In [1]: import numpy as np

In [2]: from numpy import linalg as LA

In [3]: np.set_printoptions(precision=3, suppress=True, linewidth=100, legacy="1.25")

In [4]: data = np.loadtxt("m.csv", delimiter=",")

In [5]: data
Out[5]: 
array([[-2., -4.,  1.,  1.,  3., -1., -4., -4.,  2.,  0., -4., -4., -2., -3.],
       [-4.,  2.,  1.,  2.,  0.,  2.,  5., -5., -1.,  1.,  0., -6.,  1.,  2.],
       [ 1.,  1., -2.,  0.,  1., -1., -4.,  3., -2.,  0., -3.,  6., -1., -2.],
       [ 1.,  2.,  0.,  0.,  3., -5.,  3.,  3.,  1.,  0.,  0.,  2.,  1.,  2.],
       [ 3.,  0.,  1.,  3., -2.,  2.,  0.,  0., -1., -4., -3., -3.,  3.,  1.],
       [-1.,  2., -1., -5.,  2.,  4., -3., -4.,  0.,  0., -4., -2.,  5., -2.],
       [-4.,  5., -4.,  3.,  0., -3.,  6., -6., -4., -2., -1.,  2., -2.,  2.],
       [-4., -5.,  3.,  3.,  0., -4., -6., -4., -5.,  0., -1.,  2., -6., -5.],
       [ 2., -1., -2.,  1., -1.,  0., -4., -5.,  4., -4., -6.,  0., -1., -1.],
       [ 0.,  1.,  0.,  0., -4.,  0., -2.,  0., -4.,  0.,  5., -1., -5., -4.],
       [-4.,  0., -3.,  0., -3., -4., -1., -1., -6.,  5.,  0.,  1.,  2., -2.],
       [-4., -6.,  6.,  2., -3., -2.,  2.,  2.,  0., -1.,  1.,  2., -5., -2.],
       [-2.,  1., -1.,  1.,  3.,  5., -2., -6., -1., -5.,  2., -5.,  0., -1.],
       [-3.,  2., -2.,  2.,  1., -2.,  2., -5., -1., -4., -2., -2., -1.,  6.]])

In [6]: other = data / LA.norm(data, axis=1, keepdims=True)

In [7]: G = other @ other.T

In [8]: np.argwhere(np.triu(np.abs(G) > 0.95, 1))
Out[8]: array([], shape=(0, 2), dtype=int64)

In [9]: (G - 2 * np.eye(14)).round(6).argmax(axis=1)
Out[9]: array([ 8, 13,  7,  6,  8, 12, 13,  0,  0,  7,  7,  7,  1,  6])

In [10]: LA.norm(other, axis=1)
Out[10]: array([1., 1., 1., 1., 1., 1., 1., 1., 1., 1., 1., 1., 1., 1.])
